% python3 -q
>>> import numpy as np
>>> import numpy.linalg as la
>>> np.set_printoptions(precision=2, suppress=True, linewidth=160, legacy="1.25")
>>> def rd(a):
...     return np.round(a, 2) + 0
... 
>>> E = np.loadtxt("sample9.csv", delimiter=",")
>>> print(E)
[[  4.19   3.15   9.26  -1.3   -1.18]
 [ -9.14   3.32  -2.16  -4.37  -1.43]
 [  8.79   4.07  14.61   3.1  -10.55]
 [  2.57   0.88  -1.11  -2.26   3.21]
 [  2.76   3.09   9.82  -3.04  -7.69]
 [  4.61   9.07  14.32   0.11 -14.02]
 [ -6.96   5.92   0.41  -3.64  -5.95]
 [ -7.22  -0.86 -13.43  -3.04   9.13]
 [ -7.66  -1.05 -13.34   0.65   3.2 ]
 [ -8.7    2.56  -2.44  -6.69   1.64]
 [ -0.97  -1.93  -2.01  -3.08   6.25]
 [ 11.49  -5.01 -12.42  10.84   4.75]
 [ 11.97  -5.82   1.68   3.46   1.59]
 [-10.48   3.49  -1.83  -2.62  -4.96]
 [-10.52   6.46   2.08  -5.14  -2.3 ]
 [  0.9    8.83  22.13  -4.59 -14.24]
 [-16.22  12.83   7.62  -9.1   -4.  ]
 [ -0.18  -5.21  -9.08  -0.12   9.24]
 [ 10.44  -1.4   10.95   3.97 -10.93]]
>>> dist = la.norm(E[:, None] - E[None], axis=-1)
>>> print(rd(dist[:5, :5]))
[[ 0.   17.82 12.56 11.64  6.91]
 [17.82  0.   27.24 13.04 18.06]
 [12.56 27.24  0.   22.67 10.3 ]
 [11.64 13.04 22.67  0.   15.61]
 [ 6.91 18.06 10.3  15.61  0.  ]]
>>> print(dist.shape)
(19, 19)
>>> print(dist.mean(axis=1).argmax())
11
>>> print(np.flatnonzero(dist[9] < dist.mean() / 2))
[ 1  6  9 13 14]
>>> M2 = np.c_[E[:, :1] @ np.array([[3]]), np.array([1, 2, 0, 1, -3, -2, -2, 0, 1, 2, -1, -1, -3, 1, 2, 3, -3, -3, 2])]
>>> print(rd(M2))
[[ 12.57   1.  ]
 [-27.42   2.  ]
 [ 26.37   0.  ]
 [  7.71   1.  ]
 [  8.28  -3.  ]
 [ 13.83  -2.  ]
 [-20.88  -2.  ]
 [-21.66   0.  ]
 [-22.98   1.  ]
 [-26.1    2.  ]
 [ -2.91  -1.  ]
 [ 34.47  -1.  ]
 [ 35.91  -3.  ]
 [-31.44   1.  ]
 [-31.56   2.  ]
 [  2.7    3.  ]
 [-48.66  -3.  ]
 [ -0.54  -3.  ]
 [ 31.32   2.  ]]
>>> print(la.matrix_rank(M2))
2
>>> print(rd(la.norm(la.qr(E)[0].T @ M2, axis=0) ** 2 / ((M2 ** 2).sum(axis=0) + 1e-12)))
[1.   0.13]
>>> print(rd(la.lstsq(E, M2[:, 0])[0]))
[3. 0. 0. 0. 0.]
>>> A = np.array([[2, 2, 1], [2, -4, -4], [1, -4, 0]])
>>> vals, V = la.eigh(A)
>>> x0 = np.array([5, 4, 0])
>>> print(rd(V * np.maximum(vals, 0) @ V.T))
[[ 2.4   0.61  0.15]
 [ 0.61  0.82 -1.06]
 [ 0.15 -1.06  1.8 ]]
>>> x0 = np.array([2, -3, 0])
>>> target = A @ x0
>>> print(target)
[-2 16 14]
>>> print(rd(la.solve(A, target)))
[ 2. -3.  0.]
>>> print(rd(la.solve(A.T, A[0])))
[1. 0. 0.]
>>> print(rd(la.solve(A, target + A[:, 1])))
[ 2. -2.  0.]
>>> O = A.astype(float).copy()
>>> for j in range(3):
...     O[:, j] -= O[:, :j] @ (O[:, :j].T @ O[:, j])
...     O[:, j] /= la.norm(O[:, j])
... 
>>> print(rd(O))
[[ 0.67  0.7   0.25]
 [ 0.67 -0.41 -0.62]
 [ 0.33 -0.58  0.74]]
>>> x0 = np.array([-9, 1, 9])
>>> target = O @ x0
>>> b, lr = np.zeros(3), 1 / la.norm(O, 2) ** 2
>>> for i in range(50):
...     b -= lr * O.T @ (O @ b - target)
...     if i % 10 == 0: print(i, round(la.norm(O @ b - target), 2))
... 
0 0.0
10 0.0
20 0.0
30 0.0
40 0.0
>>> print(rd(la.cond(O)))
1.0
>>> m1 = np.array([[-0.7, 0.0, -0.9],
...     [0.2, 0.9, 0.6],
...     [0.6, 0.6, -0.1],
...     [0.0, -1.0, -0.3],
...     [1.2, 0.7, -1.7],
...     [0.2, 1.6, -0.4],
...     [2.0, 1.5, -0.6],
...     [1.4, -0.1, -1.7],
...     [-0.7, -0.7, 1.1],
...     [2.4, 0.0, -0.1],
...     [0.1, -1.2, 0.5],
...     [2.1, -1.3, 0.8],
...     [1.3, -0.2, 0.4],
...     [-0.1, 1.6, -0.4],
...     [1.9, 1.5, -0.9],
...     [0.5, 0.1, -0.6],
...     [-0.7, -0.5, -1.5],
...     [0.9, 0.5, -0.4],
...     [0.9, 1.1, 1.6],
...     [0.3, -0.6, -1.0],
...     [0.9, 0.2, -0.2],
...     [0.1, 2.4, 0.2],
...     [1.4, 1.3, 0.1],
...     [-2.7, 1.3, 1.8],
...     [-1.2, 1.2, -0.9],
...     [0.0, -0.3, 1.4]])
>>> rng = np.random.default_rng(536114)
>>> m1[:, 0] = 4 * m1[:, 2] + 0.3 * rng.normal(size=26)
>>> print(rd(m1))
[[-4.06  0.   -0.9 ]
 [ 1.99  0.9   0.6 ]
 [-0.22  0.6  -0.1 ]
 [-0.84 -1.   -0.3 ]
 [-6.67  0.7  -1.7 ]
 [-1.54  1.6  -0.4 ]
 [-2.55  1.5  -0.6 ]
 [-6.61 -0.1  -1.7 ]
 [ 4.83 -0.7   1.1 ]
 [ 0.19  0.   -0.1 ]
 [ 1.85 -1.2   0.5 ]
 [ 3.38 -1.3   0.8 ]
 [ 1.99 -0.2   0.4 ]
 [-1.81  1.6  -0.4 ]
 [-3.54  1.5  -0.9 ]
 [-2.38  0.1  -0.6 ]
 [-5.71 -0.5  -1.5 ]
 [-2.08  0.5  -0.4 ]
 [ 6.37  1.1   1.6 ]
 [-4.04 -0.6  -1.  ]
 [-0.81  0.2  -0.2 ]
 [ 0.58  2.4   0.2 ]
 [ 0.93  1.3   0.1 ]
 [ 7.29  1.3   1.8 ]
 [-3.66  1.2  -0.9 ]
 [ 5.45 -0.3   1.4 ]]
>>> G = np.cov(m1, rowvar=False)
>>> print(rd(np.polyfit(m1[:, 2], m1[:, 0], 1)))
[4.01 0.04]
>>> print(rd(np.corrcoef(m1.T)))
[[ 1.   -0.05  1.  ]
 [-0.05  1.   -0.03]
 [ 1.   -0.03  1.  ]]
>>> print(rd(m1.std(axis=0)))
[3.77 0.97 0.94]
>>> O, R = la.qr(m1)
>>> print(rd(np.trace(O @ O.T)))
3.0
>>> print(O.shape, R.shape)
(26, 3) (3, 3)
>>> print(rd(O @ R))
[[-4.06  0.   -0.9 ]
 [ 1.99  0.9   0.6 ]
 [-0.22  0.6  -0.1 ]
 [-0.84 -1.   -0.3 ]
 [-6.67  0.7  -1.7 ]
 [-1.54  1.6  -0.4 ]
 [-2.55  1.5  -0.6 ]
 [-6.61 -0.1  -1.7 ]
 [ 4.83 -0.7   1.1 ]
 [ 0.19  0.   -0.1 ]
 [ 1.85 -1.2   0.5 ]
 [ 3.38 -1.3   0.8 ]
 [ 1.99 -0.2   0.4 ]
 [-1.81  1.6  -0.4 ]
 [-3.54  1.5  -0.9 ]
 [-2.38  0.1  -0.6 ]
 [-5.71 -0.5  -1.5 ]
 [-2.08  0.5  -0.4 ]
 [ 6.37  1.1   1.6 ]
 [-4.04 -0.6  -1.  ]
 [-0.81  0.2  -0.2 ]
 [ 0.58  2.4   0.2 ]
 [ 0.93  1.3   0.1 ]
 [ 7.29  1.3   1.8 ]
 [-3.66  1.2  -0.9 ]
 [ 5.45 -0.3   1.4 ]]
>>> hat = m1 @ la.solve(m1.T @ m1, m1.T)
>>> print(rd(hat @ m1[:, 1]))
[ 0.   0.9  0.6 -1.   0.7  1.6  1.5 -0.1 -0.7  0.  -1.2 -1.3 -0.2  1.6  1.5  0.1 -0.5  0.5  1.1 -0.6  0.2  2.4  1.3  1.3  1.2 -0.3]
>>> print(rd(la.eigvalsh(hat)))
[0. 0. 0. 0. 0. 0. 0. 0. 0. 0. 0. 0. 0. 0. 0. 0. 0. 0. 0. 0. 0. 0. 0. 1. 1. 1.]
>>> print(np.allclose(hat @ hat, hat))
True
>>> print(rd(np.trace(hat)))
3.0
>>> def softmax(z):
...     e = np.exp(z - z.max(axis=-1, keepdims=True))
...     return e / e.sum(axis=-1, keepdims=True)
... 
>>> print(rd(softmax(A[0] + 3)))
[0.42 0.42 0.16]
>>> scores = A @ A.T / np.sqrt(3)
>>> print(rd(softmax(scores)[0] @ A))
[2. 2. 1.]
>>> print(softmax(scores).round(6).argmax(axis=1))
[0 1 1]
>>> print(rd(softmax(scores)))
[[1.   0.   0.  ]
 [0.   1.   0.  ]
 [0.   0.64 0.36]]
>>> data = np.array([[2, 0], [2, 2]])
>>> data[-1] = data[0] + -3 * data[1]
>>> print(data)
[[ 2  0]
 [-4 -6]]
>>> U, s, Vt = la.svd(data, full_matrices=False)
>>> print(np.abs(U[:, 0]).round(6).argmax())
1
>>> print(U.shape, s.shape, Vt.shape)
(2, 2) (2,) (2, 2)
>>> print(rd(Vt @ Vt.T))
[[1. 0.]
 [0. 1.]]
>>> O, R = la.qr(data)
>>> print(rd(np.trace(O @ O.T)))
2.0
>>> print(rd(O.T @ O))
[[1. 0.]
 [0. 1.]]
>>> print(rd(R))
[[-4.47 -5.37]
 [ 0.   -2.68]]
>>> print(np.allclose(R.T @ R, data.T @ data))
True
>>> t3 = np.stack([m1, -2 * m1, m1[::-1]])
>>> print(la.matrix_rank(t3))
[3 3 3]
>>> print(rd(np.einsum("bij,cij->bc", t3, t3)))
[[ 425.84 -851.68 -208.77]
 [-851.68 1703.36  417.54]
 [-208.77  417.54  425.84]]
>>> print(t3.shape)
(3, 26, 3)
>>> print((t3 @ m1.T).shape)
(3, 26, 26)
>>> print(np.poly(data))
[  1.   4. -12.]
>>> print(rd(la.eigvals(data)))
[-6.  2.]
>>> print(rd(la.det(data.T)))
-12.0
>>> print(rd(la.det(data[::-1])))
12.0
>>> print(rd(la.eigvals(data).sum().real))
-4.0
>>> print(np.einsum("ii->", data))
-4
>>> print(np.kron(np.eye(2, dtype=int), data))
[[ 2  0  0  0]
 [-4 -6  0  0]
 [ 0  0  2  0]
 [ 0  0 -4 -6]]
>>> M2 = np.array([[0.0], [-0.4], [0.6], [-1.8], [0.3]])
>>> cent = np.array([[-0.9, 0.3, -0.5, -1.9, -0.4, 2.3]])
>>> J = M2 @ cent
>>> print(rd(J))
[[ 0.    0.    0.    0.    0.    0.  ]
 [ 0.36 -0.12  0.2   0.76  0.16 -0.92]
 [-0.54  0.18 -0.3  -1.14 -0.24  1.38]
 [ 1.62 -0.54  0.9   3.42  0.72 -4.14]
 [-0.27  0.09 -0.15 -0.57 -0.12  0.69]]
>>> r = la.matrix_rank(J)
>>> print(r)
1
>>> ns = la.svd(J)[2][r:].T
>>> print(la.matrix_rank(J.T @ J), la.matrix_rank(J @ J.T))
1 1
>>> print([int(la.matrix_rank(J[:, :j + 1])) for j in range(6)])
[1, 1, 1, 1, 1, 1]
>>> print([int(la.matrix_rank(J[:i])) for i in range(1, len(J) + 1)])
[0, 1, 1, 1, 1]
>>> print([int(la.matrix_rank(np.delete(J, i, axis=0))) for i in range(5)])
[1, 1, 1, 1, 1]
>>> print(np.allclose(J @ ns, 0))
True
>>> print([round(float(x), 2) for x in la.svd(J, compute_uv=False)[:3]])
[6.27, 0.0, 0.0]
>>> print(np.argsort(-la.norm(J, axis=0).round(6), kind="stable")[:3])
[5 3 0]
>>> print(la.matrix_rank(J, rtol=0.1))
1
>>> G = J.T @ J
>>> print(la.matrix_rank(G))
1
>>> print(np.allclose(G, G.T))
True
>>> print(rd(np.trace(G)), rd((J ** 2).sum()))
39.31 39.31
>>> print(rd(np.abs(la.svd(m1)[2][-1])))
[0.24 0.01 0.97]
>>> print(np.argsort(-la.norm(m1, axis=0).round(6), kind="stable")[:3])
[0 1 2]
>>> labels = rng.integers(0, 3, 7)
>>> W0 = np.triu((labels[:, None] == labels) & (rng.random((7, 7)) < 0.8), 1).astype(int)
>>> W0 += W0.T
>>> print(W0)
[[0 1 0 0 0 0 0]
 [1 0 0 0 0 0 0]
 [0 0 0 1 1 0 0]
 [0 0 1 0 1 1 1]
 [0 0 1 1 0 1 0]
 [0 0 0 1 1 0 1]
 [0 0 0 1 0 1 0]]
>>> print(rd(np.sort(la.eigvals(W0).real)))
[-1.62 -1.47 -1.   -0.46  0.62  1.    2.94]
>>> print((la.matrix_power((W0 != 0) + (W0.T != 0) + np.eye(7), 7) > 0).astype(int))
[[1 1 0 0 0 0 0]
 [1 1 0 0 0 0 0]
 [0 0 1 1 1 1 1]
 [0 0 1 1 1 1 1]
 [0 0 1 1 1 1 1]
 [0 0 1 1 1 1 1]
 [0 0 1 1 1 1 1]]
>>> print(W0 @ W0)
[[1 0 0 0 0 0 0]
 [0 1 0 0 0 0 0]
 [0 0 2 1 1 2 1]
 [0 0 1 4 2 2 1]
 [0 0 1 2 3 1 2]
 [0 0 2 2 1 3 1]
 [0 0 1 1 2 1 2]]
>>> print(rd(la.det(W0)))
2.0
>>> print(rd(np.sort(np.abs(la.eigvals(W0)))))
[0.46 0.62 1.   1.   1.47 1.62 2.94]
>>> print(rd(la.det(W0)))
2.0
>>> print((W0 + W0.T) / 2)
[[0. 1. 0. 0. 0. 0. 0.]
 [1. 0. 0. 0. 0. 0. 0.]
 [0. 0. 0. 1. 1. 0. 0.]
 [0. 0. 1. 0. 1. 1. 1.]
 [0. 0. 1. 1. 0. 1. 0.]
 [0. 0. 0. 1. 1. 0. 1.]
 [0. 0. 0. 1. 0. 1. 0.]]
>>> print(np.allclose(W0 @ W0.T, W0.T @ W0))
True
>>> feats = np.array([[5.3, 9.0, 9.0, 4.0, 2.0, 7.0, 5.0],
...     [8.0, 6.3, 0.0, 3.0, 3.0, 8.0, 6.0],
...     [6.0, 1.0, 1.3, 8.0, 2.0, 7.0, 7.0],
...     [2.0, 6.0, 4.0, 8.3, 7.0, 6.0, 5.0],
...     [5.0, 9.0, 6.0, 6.0, 4.3, 2.0, 2.0],
...     [7.0, 3.0, 6.0, 4.0, 8.0, 8.3, 1.0],
...     [5.0, 9.0, 9.0, 4.0, 2.0, 7.0, 5.3]])
>>> labels = rng.permutation(7)
>>> print(labels)
[1 5 3 6 2 4 0]
>>> M2 = feats[labels][:, labels]
>>> print(rd(np.sort(np.abs(la.eigvals(M2)))))
[ 0.3   3.4   3.4   5.92  5.92  8.87 37.03]
>>> print(M2)
[[6.3 8.  3.  6.  0.  3.  8. ]
 [3.  8.3 4.  1.  6.  8.  7. ]
 [6.  6.  8.3 5.  4.  7.  2. ]
 [9.  7.  4.  5.3 9.  2.  5. ]
 [1.  7.  8.  7.  1.3 2.  6. ]
 [9.  2.  6.  2.  6.  4.3 5. ]
 [9.  7.  4.  5.  9.  2.  5.3]]
>>> print(np.trace(M2))
39.1
>>> X = np.loadtxt("block12.csv", delimiter=",")
>>> print(X)
[[ 1. -1.  0.  0.  0.  0.  0.]
 [-1.  0. -1.  0.  0.  0.  0.]
 [ 0. -1.  1. -1.  0.  0.  0.]
 [ 0.  0. -1.  1. -1.  0.  0.]
 [ 0.  0.  0. -1.  0. -1.  0.]
 [ 0.  0.  0.  0. -1.  2. -1.]
 [ 0.  0.  0.  0.  0. -1.  0.]]
>>> O, V = la.qr(X[:, :6])[0], la.qr(X[:, 6:])[0]
>>> s = la.svd(O.T @ V, compute_uv=False)
>>> print(rd(la.norm(O @ O.T - V @ V.T, 2)))
1.0
>>> vals, V = la.eigh(X)
>>> print(vals.sum(), np.trace(X))
5.0 5.0
>>> print(rd(V @ np.diag(vals) @ V.T))
[[ 1. -1.  0.  0.  0.  0.  0.]
 [-1.  0. -1.  0.  0.  0.  0.]
 [ 0. -1.  1. -1.  0.  0.  0.]
 [ 0.  0. -1.  1. -1.  0.  0.]
 [ 0.  0.  0. -1.  0. -1.  0.]
 [ 0.  0.  0.  0. -1.  2. -1.]
 [ 0.  0.  0.  0.  0. -1.  0.]]
